% ipython --no-banner

In [1]: import numpy as np

In [2]: np.set_printoptions(precision=2, suppress=True, linewidth=140, sign=" ")

In [3]: M = np.array([[-4.64, -3.12, -0.88],
   ...:     [-2.52, -1.42, -0.99],
   ...:     [-0.64, 0.0, -0.76],
   ...:     [-0.49, 0.04, -0.61],
   ...:     [-0.43, 0.04, -0.53],
   ...:     [1.27, 0.23, 0.86],
   ...:     [5.4, 1.82, 2.34],
   ...:     [5.55, 1.88, 2.38],
   ...:     [11.16, 4.53, 3.69],
   ...:     [19.24, 8.66, 5.15],
   ...:     [36.56, 18.08, 7.58],
   ...:     [38.9, 19.38, 7.87]])

In [4]: U, sv, Vh = np.linalg.svd(M)

In [5]: print(np.argmax(sv[:-1] / (sv[1:] + 1e-6)) + 1)
1

In [6]: other = U[:, :1] @ np.diag(sv[:1]) @ Vh[:1]

In [7]: print(np.linalg.matrix_rank(other))
1

In [8]: print(np.round(np.linalg.norm(M - other) / np.linalg.norm(M), 2))
0.05

In [9]: dist = np.linalg.norm(M[:, None] - M[None], axis=-1)

In [10]: print(np.linalg.norm(M, axis=1))
[  5.66   3.06   0.99   0.78   0.68   1.55   6.16   6.32  12.6   21.72  41.48  44.17]

In [11]: print(np.flatnonzero(dist[9] < dist.mean() / 2))
[ 9]

In [12]: print(dist.shape)
(12, 12)

In [13]: print((dist + 1e9 * np.eye(12)).round(6).argmin(axis=1))
[  1   2   3   4   3   4   7   6   7   8  11  10]

In [14]: vec = np.array([8, 7, 8])

In [15]: print(np.sign((M @ vec).round(6)))
[-1. -1. -1. -1. -1.  1.  1.  1.  1.  1.  1.  1.]

In [16]: print(M @ np.ones(3))
[-8.64 -4.93 -1.4  -1.06 -0.92  2.36  9.56  9.81 19.38 33.05 62.22 66.15]

In [17]: print(np.einsum("ij,j->i", M, vec))
[-66.   -38.02 -11.2   -8.52  -7.4   18.65  74.66  76.6  150.51 255.74 479.68 509.82]

In [18]: print(M @ vec)
[-66.   -38.02 -11.2   -8.52  -7.4   18.65  74.66  76.6  150.51 255.74 479.68 509.82]

In [19]: print((M @ vec).argmax())
11

In [20]: print(M @ (2 * vec))
[-132.    -76.04  -22.4   -17.04  -14.8    37.3   149.32  153.2   301.02  511.48  959.36 1019.64]

In [21]: W0 = np.load("test17.npy")

In [22]: print(W0)
[[ 4.  0.  0.]
 [ 0. -1. -2.]
 [ 0.  2.  1.]]

In [23]: hat = np.triu(np.array([[0, 0, 1], [2, 1, 0], [0, 1, 1]]), 1) + np.eye(3)

In [24]: other = hat @ W0 @ np.linalg.inv(hat)

In [25]: print(round(float(np.linalg.det(other)), 2))
12.0

In [26]: rng = np.random.default_rng(28727)

In [27]: z = rng.permutation(3)

In [28]: other = W0[:, z] * rng.choice([-1, 1], 3)

In [29]: print(other)
[[ 0.  0.  4.]
 [-1. -2.  0.]
 [ 2.  1.  0.]]

In [30]: U, _, Vh = np.linalg.svd(W0.T @ other)

In [31]: print(z)
[ 1  2  0]

In [32]: print(np.sort(np.abs(np.linalg.eigvals(other))))
[ 1.35  2.67  3.32]

In [33]: print(np.allclose(other, other.T))
False

In [34]: print(other @ other)
[[ 8.  4.  0.]
 [ 2.  4. -4.]
 [-1. -2.  8.]]

In [35]: print((other - other.T) / 2)
[[ 0.   0.5  1. ]
 [-0.5  0.  -0.5]
 [-1.   0.5  0. ]]

In [36]: print(np.trace(other))
-2.0

In [37]: vec = np.array([3, 1, -1])

In [38]: print(W0 @ np.ones(3))
[ 4. -3.  3.]

In [39]: print(W0 * vec)
[[12.  0. -0.]
 [ 0. -1.  2.]
 [ 0.  2. -1.]]

In [40]: print(np.linalg.norm(W0 @ vec) <= np.linalg.norm(W0, 2) * np.linalg.norm(vec) + 1e-9)
True

In [41]: print((W0 @ vec).argmax())
0

In [42]: E = np.loadtxt("a.csv", delimiter=",")

In [43]: print(E)
[[ 1. -1. -1.  1. -1.  1.  1. -1.]
 [ 1.  1. -1. -1. -1. -1.  1.  1.]]

In [44]: U, sv, Vh = np.linalg.svd(E, full_matrices=False)

In [45]: print(np.round(Vh @ Vh.T, 2) + 0)
[[ 1.  0.]
 [ 0.  1.]]

In [46]: print(np.allclose(U * sv @ Vh, E))
True

In [47]: u = np.array([3, -2, 1])

In [48]: print(np.polyval(u, E[0]))
[ 2.  6.  6.  2.  6.  2.  2.  6.]

In [49]: print(np.cross(E[0, :3], E[1, :3]))
[ 2.  0.  2.]

In [50]: print(np.array([np.convolve(row, u, "same") for row in E]))
[[-5.  0.  4. -6.  6.  0. -4.  3.]
 [ 1. -4.  0. -2. -2.  4.  0. -1.]]

In [51]: vec = np.array([0, 2, 3, 1, 0, 3, 0, 0])

In [52]: print(E * vec)
[[ 0. -2. -3.  1. -0.  3.  0. -0.]
 [ 0.  2. -3. -1. -0. -3.  0.  0.]]

In [53]: print(np.einsum("ij,j->i", E, vec))
[-1. -5.]

In [54]: print(E @ (2 * vec))
[ -2. -10.]

In [55]: print((E * vec).sum(axis=1))
[-1. -5.]

In [56]: print(np.sign((E @ vec).round(6)))
[-1. -1.]

In [57]: print(E @ np.ones(8))
[ 0.  0.]

In [58]: other = np.array([[0, -1, -3],
    ...:     [1, -2, 0],
    ...:     [1, -3, -4],
    ...:     [-3, -2, -3],
    ...:     [4, 3, -1],
    ...:     [4, -4, 3],
    ...:     [-2, -5, -3],
    ...:     [3, 2, -3]])

In [59]: print(E @ other)
[[-10. -12.   2.]
 [ -4.   0.  -4.]]

In [60]: print(np.linalg.matrix_rank(np.vstack([E, other.T])))
5

In [61]: feats = np.load("layer0.npy")

In [62]: print(feats)
[[-2 -4 -4  1]
 [ 1 -2 -4 -4]
 [-4  1 -2 -4]
 [-4 -4  1 -2]]

In [63]: vec = np.array([1, 1, 1, 0])

In [64]: target = feats @ vec

In [65]: c, lr = np.zeros(4), 1 / np.linalg.norm(feats, 2) ** 2

In [66]: for i in range(150):
    ...:     c -= lr * feats.T @ (feats @ c - target)
    ...:     if i % 50 == 0: print(i, round(np.linalg.norm(feats @ c - target), 2))
    ...: 
0 2.78
50 0.0
100 0.0

In [67]: print(round(float(np.linalg.cond(feats)), 2))
3.0

In [68]: print(c.round(2) + 0)
[ 1.  1.  1.  0.]

In [69]: other = feats / np.sqrt((feats ** 2).mean(axis=1, keepdims=True))

In [70]: print(np.linalg.matrix_rank(other) == np.linalg.matrix_rank(feats))
True

In [71]: print(np.linalg.norm(other, axis=1))
[ 2.  2.  2.  2.]

In [72]: other = np.array([[1, 2], [-2, -2], [-1, 2], [-1, 0]])

In [73]: print(np.einsum("ij->j", feats))
[-9 -9 -9 -9]

In [74]: print(feats @ other)
[[  9  -4]
 [ 13  -2]
 [  0 -14]
 [  5   2]]

In [75]: print(np.linalg.matrix_rank(feats @ other))
2

In [76]: print(np.einsum("ik,kj->ji", feats, other))
[[  9  13   0   5]
 [ -4  -2 -14   2]]

In [77]: print(np.einsum("ik,kj->ij", feats, other))
[[  9  -4]
 [ 13  -2]
 [  0 -14]
 [  5   2]]

In [78]: print(other.T @ feats.T)
[[  9  13   0   5]
 [ -4  -2 -14   2]]

In [79]: print(np.einsum("ij,ij->i", feats, feats))
[ 37  37  37  37]

In [80]: print(E.ravel(order="F"))
[ 1.  1. -1.  1. -1. -1.  1. -1. -1. -1.  1. -1.  1.  1. -1.  1.]

In [81]: print(E.reshape(-1, 2))
[[ 1. -1.]
 [-1.  1.]
 [-1.  1.]
 [ 1. -1.]
 [ 1.  1.]
 [-1. -1.]
 [-1. -1.]
 [ 1.  1.]]

In [82]: T = E.reshape(2, 2, -1)

In [83]: print(T.shape)
(2, 2, 4)

In [84]: print(T.transpose(1, 0, 2))
[[[ 1. -1. -1.  1.]
  [ 1.  1. -1. -1.]]

 [[-1.  1.  1. -1.]
  [-1. -1.  1.  1.]]]

In [85]: print(T.sum(axis=1))
[[ 0.  0.  0.  0.]
 [ 0.  0.  0.  0.]]

In [86]: X = np.diag(10 * np.array([2, 2])) + np.array([[0, -1], [-2, -2]])

In [87]: print(X)
[[20 -1]
 [-2 18]]

In [88]: q, V = np.linalg.qr(X[:, :1])[0], np.linalg.qr(X[:, 1:])[0]

In [89]: sv = np.linalg.svd(q.T @ V, compute_uv=False)

In [90]: print(sv)
[ 0.15]

In [91]: print(round(np.linalg.norm(q @ q.T - V @ V.T, 2), 2))
0.99

In [92]: print(np.degrees(np.arccos(sv.clip(0, 1))))
[ 81.11]
